$ python3 -q
>>> import numpy as np
>>> np.set_printoptions(suppress=True, linewidth=140)
>>> rnd = lambda a: np.round(a, 2) + 0
>>> data = np.diag(np.array([-1, 2, 0, 0, -2, -1, 1, 1, 0, 0, 0])) + 4 * np.eye(11, k=1) + 4 * np.eye(11, k=-1)
>>> data
array([[-1.,  4.,  0.,  0.,  0.,  0.,  0.,  0.,  0.,  0.,  0.],
       [ 4.,  2.,  4.,  0.,  0.,  0.,  0.,  0.,  0.,  0.,  0.],
       [ 0.,  4.,  0.,  4.,  0.,  0.,  0.,  0.,  0.,  0.,  0.],
       [ 0.,  0.,  4.,  0.,  4.,  0.,  0.,  0.,  0.,  0.,  0.],
       [ 0.,  0.,  0.,  4., -2.,  4.,  0.,  0.,  0.,  0.,  0.],
       [ 0.,  0.,  0.,  0.,  4., -1.,  4.,  0.,  0.,  0.,  0.],
       [ 0.,  0.,  0.,  0.,  0.,  4.,  1.,  4.,  0.,  0.,  0.],
       [ 0.,  0.,  0.,  0.,  0.,  0.,  4.,  1.,  4.,  0.,  0.],
       [ 0.,  0.,  0.,  0.,  0.,  0.,  0.,  4.,  0.,  4.,  0.],
       [ 0.,  0.,  0.,  0.,  0.,  0.,  0.,  0.,  4.,  0.,  4.],
       [ 0.,  0.,  0.,  0.,  0.,  0.,  0.,  0.,  0.,  4.,  0.]])
>>> # equal to its transpose
>>> rnd(np.linalg.matrix_power(data, 3))
array([[  -1.,  140.,   16.,   64.,    0.,    0.,    0.,    0.,    0.,    0.,    0.],
       [ 140.,  120.,  208.,   32.,   64.,    0.,    0.,    0.,    0.,    0.,    0.],
       [  16.,  208.,   32.,  192.,  -32.,   64.,    0.,    0.,    0.,    0.,    0.],
       [  64.,   32.,  192.,  -32.,  208.,  -48.,   64.,    0.,    0.,    0.,    0.],
       [   0.,   64.,  -32.,  208., -152.,  220.,  -32.,   64.,    0.,    0.,    0.],
       [   0.,    0.,   64.,  -48.,  220.,  -81.,  196.,   16.,   64.,    0.,    0.],
       [   0.,    0.,    0.,   64.,  -32.,  196.,   65.,  204.,   32.,   64.,    0.],
       [   0.,    0.,    0.,    0.,   64.,   16.,  204.,   81.,  196.,   16.,   64.],
       [   0.,    0.,    0.,    0.,    0.,   64.,   32.,  196.,   16.,  192.,    0.],
       [   0.,    0.,    0.,    0.,    0.,    0.,   64.,   16.,  192.,    0.,  128.],
       [   0.,    0.,    0.,    0.,    0.,    0.,    0.,   64.,    0.,  128.,    0.]])
>>> rnd(np.abs(np.linalg.eigvals(data)).max())
np.float64(8.19)
>>> (data + data.T) / 2
array([[-1.,  4.,  0.,  0.,  0.,  0.,  0.,  0.,  0.,  0.,  0.],
       [ 4.,  2.,  4.,  0.,  0.,  0.,  0.,  0.,  0.,  0.,  0.],
       [ 0.,  4.,  0.,  4.,  0.,  0.,  0.,  0.,  0.,  0.,  0.],
       [ 0.,  0.,  4.,  0.,  4.,  0.,  0.,  0.,  0.,  0.,  0.],
       [ 0.,  0.,  0.,  4., -2.,  4.,  0.,  0.,  0.,  0.,  0.],
       [ 0.,  0.,  0.,  0.,  4., -1.,  4.,  0.,  0.,  0.,  0.],
       [ 0.,  0.,  0.,  0.,  0.,  4.,  1.,  4.,  0.,  0.,  0.],
       [ 0.,  0.,  0.,  0.,  0.,  0.,  4.,  1.,  4.,  0.,  0.],
       [ 0.,  0.,  0.,  0.,  0.,  0.,  0.,  4.,  0.,  4.,  0.],
       [ 0.,  0.,  0.,  0.,  0.,  0.,  0.,  0.,  4.,  0.,  4.],
       [ 0.,  0.,  0.,  0.,  0.,  0.,  0.,  0.,  0.,  4.,  0.]])
>>> rnd(np.sort(np.abs(np.linalg.eigvals(data))))
array([0.34, 2.01, 2.24, 3.88, 4.08, 5.59, 5.59, 6.7 , 7.38, 7.88, 8.19])
>>> np.all(np.linalg.eigvalsh(data) > 0)
np.False_
>>> rnd(np.linalg.eigvalsh(data).min())
np.float64(-8.19)
>>> f, v = data[2], data[3]
>>> f @ f
np.float64(32.0)
>>> pr = (f @ v) / (f @ f) * f
>>> (v - pr) @ f
np.float64(0.0)
>>> rnd(np.linalg.norm(f + v) ** 2 + np.linalg.norm(f - v) ** 2)
np.float64(128.0)
>>> v - pr
array([0., 0., 4., 0., 4., 0., 0., 0., 0., 0., 0.])
>>> evals, evecs = np.linalg.eigh(data)
>>> rnd(evecs @ np.diag(evals) @ evecs.T)
array([[-1.,  4.,  0.,  0.,  0.,  0.,  0.,  0.,  0.,  0.,  0.],
       [ 4.,  2.,  4.,  0.,  0.,  0.,  0.,  0.,  0.,  0.,  0.],
       [ 0.,  4.,  0.,  4.,  0.,  0.,  0.,  0.,  0.,  0.,  0.],
       [ 0.,  0.,  4.,  0.,  4.,  0.,  0.,  0.,  0.,  0.,  0.],
       [ 0.,  0.,  0.,  4., -2.,  4.,  0.,  0.,  0.,  0.,  0.],
       [ 0.,  0.,  0.,  0.,  4., -1.,  4.,  0.,  0.,  0.,  0.],
       [ 0.,  0.,  0.,  0.,  0.,  4.,  1.,  4.,  0.,  0.,  0.],
       [ 0.,  0.,  0.,  0.,  0.,  0.,  4.,  1.,  4.,  0.,  0.],
       [ 0.,  0.,  0.,  0.,  0.,  0.,  0.,  4.,  0.,  4.,  0.],
       [ 0.,  0.,  0.,  0.,  0.,  0.,  0.,  0.,  4.,  0.,  4.],
       [ 0.,  0.,  0.,  0.,  0.,  0.,  0.,  0.,  0.,  4.,  0.]])
>>> rnd(evecs.T @ evecs)
array([[1., 0., 0., 0., 0., 0., 0., 0., 0., 0., 0.],
       [0., 1., 0., 0., 0., 0., 0., 0., 0., 0., 0.],
       [0., 0., 1., 0., 0., 0., 0., 0., 0., 0., 0.],
       [0., 0., 0., 1., 0., 0., 0., 0., 0., 0., 0.],
       [0., 0., 0., 0., 1., 0., 0., 0., 0., 0., 0.],
       [0., 0., 0., 0., 0., 1., 0., 0., 0., 0., 0.],
       [0., 0., 0., 0., 0., 0., 1., 0., 0., 0., 0.],
       [0., 0., 0., 0., 0., 0., 0., 1., 0., 0., 0.],
       [0., 0., 0., 0., 0., 0., 0., 0., 1., 0., 0.],
       [0., 0., 0., 0., 0., 0., 0., 0., 0., 1., 0.],
       [0., 0., 0., 0., 0., 0., 0., 0., 0., 0., 1.]])
>>> evals, evecs = np.linalg.eigh(data)
>>> x0 = np.array([1, 3, 3, 0, 3, 3, 2, 3, 3, 1, 1])
>>> rnd(np.linalg.eigvalsh(data[1:, 1:]))
array([-8.16, -6.66, -5.06, -3.17, -0.96,  1.51,  3.43,  5.41,  6.82,  7.84])
>>> np.abs(data).sum(axis=1).max(), rnd(np.abs(evals).max())
(np.float64(10.0), np.float64(8.19))
>>> x0 @ data @ x0
np.float64(371.0)
>>> rng = np.random.default_rng(79819)
>>> ang = np.sort(rng.uniform(-2, 2, 34))
>>> K = np.c_[ang, ang ** 2, ang ** 3] @ np.array([[-3, 1, -3, -2, -2, 3, -1, -2],
...     [1, 1, 1, 2, 1, -1, 2, 3],
...     [0, 1, -1, -2, 3, -1, -3, 1]])
>>> rnd(K)
array([[  9.98,  -5.98,  17.96,  27.92, -15.93,  -2.01,  33.9 ,   8.  ],
       [  8.78,  -4.55,  14.82,  22.36, -11.17,  -2.74,  26.59,   7.55],
       [  8.42,  -4.16,  13.93,  20.79,  -9.88,  -2.91,  24.53,   7.38],
       [  7.8 ,  -3.54,  12.46,  18.23,  -7.84,  -3.14,  21.22,   7.05],
       [  7.42,  -3.19,  11.6 ,  16.75,  -6.71,  -3.25,  19.32,   6.82],
       [  7.31,  -3.09,  11.34,  16.32,  -6.38,  -3.28,  18.76,   6.75],
       [  7.31,  -3.09,  11.34,  16.31,  -6.38,  -3.28,  18.75,   6.75],
       [  7.3 ,  -3.08,  11.31,  16.27,  -6.34,  -3.28,  18.69,   6.74],
       [  7.08,  -2.9 ,  10.85,  15.47,  -5.76,  -3.32,  17.68,   6.61],
       [  6.05,  -2.11,   8.69,  11.86,  -3.24,  -3.42,  13.11,   5.85],
       [  5.15,  -1.55,   6.98,   9.07,  -1.53,  -3.33,   9.67,   5.09],
       [  4.75,  -1.34,   6.26,   7.94,  -0.91,  -3.25,   8.3 ,   4.73],
       [  3.71,  -0.89,   4.55,   5.33,   0.26,  -2.88,   5.22,   3.71],
       [  2.54,  -0.54,   2.86,   2.97,   0.87,  -2.21,   2.61,   2.47],
       [  1.72,  -0.37,   1.84,   1.7 ,   0.87,  -1.6 ,   1.33,   1.59],
       [  0.31,  -0.09,   0.31,   0.22,   0.21,  -0.31,   0.12,   0.23],
       [ -0.97,   0.55,  -1.02,  -0.56,  -0.45,   0.92,  -0.25,  -0.28],
       [ -1.01,   0.6 ,  -1.07,  -0.59,  -0.45,   0.95,  -0.26,  -0.27],
       [ -1.09,   0.68,  -1.17,  -0.64,  -0.44,   1.02,  -0.29,  -0.23],
       [ -1.4 ,   1.11,  -1.59,  -0.87,  -0.24,   1.21,  -0.49,   0.04],
       [ -1.54,   1.37,  -1.82,  -1.02,  -0.03,   1.26,  -0.64,   0.26],
       [ -1.58,   1.46,  -1.9 ,  -1.07,   0.05,   1.26,  -0.7 ,   0.35],
       [ -1.78,   2.  ,  -2.31,  -1.37,   0.64,   1.24,  -1.1 ,   0.89],
       [ -1.86,   2.3 ,  -2.52,  -1.55,   1.01,   1.19,  -1.34,   1.2 ],
       [ -1.86,   2.31,  -2.53,  -1.56,   1.02,   1.19,  -1.35,   1.21],
       [ -1.91,   2.53,  -2.68,  -1.69,   1.32,   1.14,  -1.55,   1.46],
       [ -2.02,   3.12,  -3.08,  -2.08,   2.18,   0.96,  -2.12,   2.14],
       [ -2.02,   3.14,  -3.09,  -2.09,   2.21,   0.95,  -2.14,   2.16],
       [ -2.11,   3.85,  -3.55,  -2.59,   3.34,   0.67,  -2.9 ,   3.01],
       [ -2.17,   4.51,  -3.98,  -3.08,   4.47,   0.36,  -3.67,   3.82],
       [ -2.24,   6.3 ,  -5.11,  -4.54,   7.77,  -0.62,  -5.98,   6.08],
       [ -2.25,   6.92,  -5.5 ,  -5.07,   8.97,  -1.  ,  -6.84,   6.86],
       [ -2.2 ,   9.81,  -7.32,  -7.74,  14.88,  -2.92, -11.14,  10.58],
       [ -2.2 ,   9.92,  -7.38,  -7.84,  15.1 ,  -2.99, -11.3 ,  10.72]])
>>> # rank 3
>>> np.unique(K.round(6), axis=0).shape
(34, 8)
